% ipython --no-banner

In [1]: import numpy as np

In [2]: np.set_printoptions(precision=3, suppress=True, linewidth=100)

In [3]: data = np.array([[8.0, 4.0, -4.0, -4.0],
   ...:     [4.0, 8.0, -4.0, -4.0],
   ...:     [-4.0, -4.0, 8.0, 4.0],
   ...:     [-4.0, -4.0, 4.0, 8.0]])

In [4]: # symmetric, so the eigenvalues are real

In [5]: print(round(float(np.linalg.norm(data, 2)), 3))
20.0

In [6]: print(np.round(np.linalg.norm(data[3] - data[1]), 3))
20.396

In [7]: print(round(np.linalg.norm(data) ** 2 / np.linalg.norm(data, 2) ** 2, 3))
1.12

In [8]: print(np.linalg.norm(data, axis=1))
[10.583 10.583 10.583 10.583]

In [9]: cov = data.T @ data

In [10]: print(np.diag(cov))
[112. 112. 112. 112.]

In [11]: print(np.linalg.svd(data, compute_uv=False) ** 2)
[400.  16.  16.  16.]

In [12]: print(np.trace(cov), (data ** 2).sum())
448.0 448.0

In [13]: print((data @ data.T).shape)
(4, 4)

In [14]: print(np.linalg.eigvalsh(cov)[::-1])
[400.  16.  16.  16.]

In [15]: print(np.linalg.matrix_rank(cov))
4

In [16]: print(np.allclose(cov, cov.T))
True

In [17]: x0 = np.array([-2, -1, 1, -1])

In [18]: y = data @ x0

In [19]: print(y)
[-20. -16.  16.   8.]

In [20]: print(np.linalg.solve(data, y))
[-2. -1.  1. -1.]

In [21]: print(np.trace(data))
32.0

In [22]: print(np.round(np.linalg.det(data), 3))
1280.0

In [23]: print(np.allclose(data @ data.T, data.T @ data))
True

In [24]: print(data @ data)
[[112.  96. -96. -96.]
 [ 96. 112. -96. -96.]
 [-96. -96. 112.  96.]
 [-96. -96.  96. 112.]]

In [25]: data.inv()
Traceback (most recent call last):
  Cell In[25], line 1
    data.inv()
AttributeError: 'numpy.ndarray' object has no attribute 'inv'


In [26]: print((data + data.T) / 2)
[[ 8.  4. -4. -4.]
 [ 4.  8. -4. -4.]
 [-4. -4.  8.  4.]
 [-4. -4.  4.  8.]]

In [27]: print(np.round(np.abs(np.linalg.eigvals(data)).max(), 3))
20.0

In [28]: print(np.linalg.matrix_power(data, 4))
[[ 40192.  39936. -39936. -39936.]
 [ 39936.  40192. -39936. -39936.]
 [-39936. -39936.  40192.  39936.]
 [-39936. -39936.  39936.  40192.]]

In [29]: print(np.sort(np.abs(np.linalg.eigvals(data))))
[ 4.  4.  4. 20.]

In [30]: print(np.allclose(data, data.T))
True

In [31]: feats = np.load("layer12.npy")

In [32]: print(feats)
[[0 1 1 1]
 [1 0 1 0]
 [1 1 0 1]
 [1 0 1 0]]

In [33]: # column 3 repeats column 1

In [34]: print(round(float(np.linalg.norm(feats, 2) / np.linalg.norm(feats)), 3))
0.81

In [35]: print(np.linalg.matrix_rank(feats, rtol=0.1))
3

In [36]: print(np.linalg.cond(feats) > 100)
True

In [37]: print([round(float(x), 3) for x in np.linalg.svd(feats, compute_uv=False)[:3]])
[2.562, 1.562, 1.0]
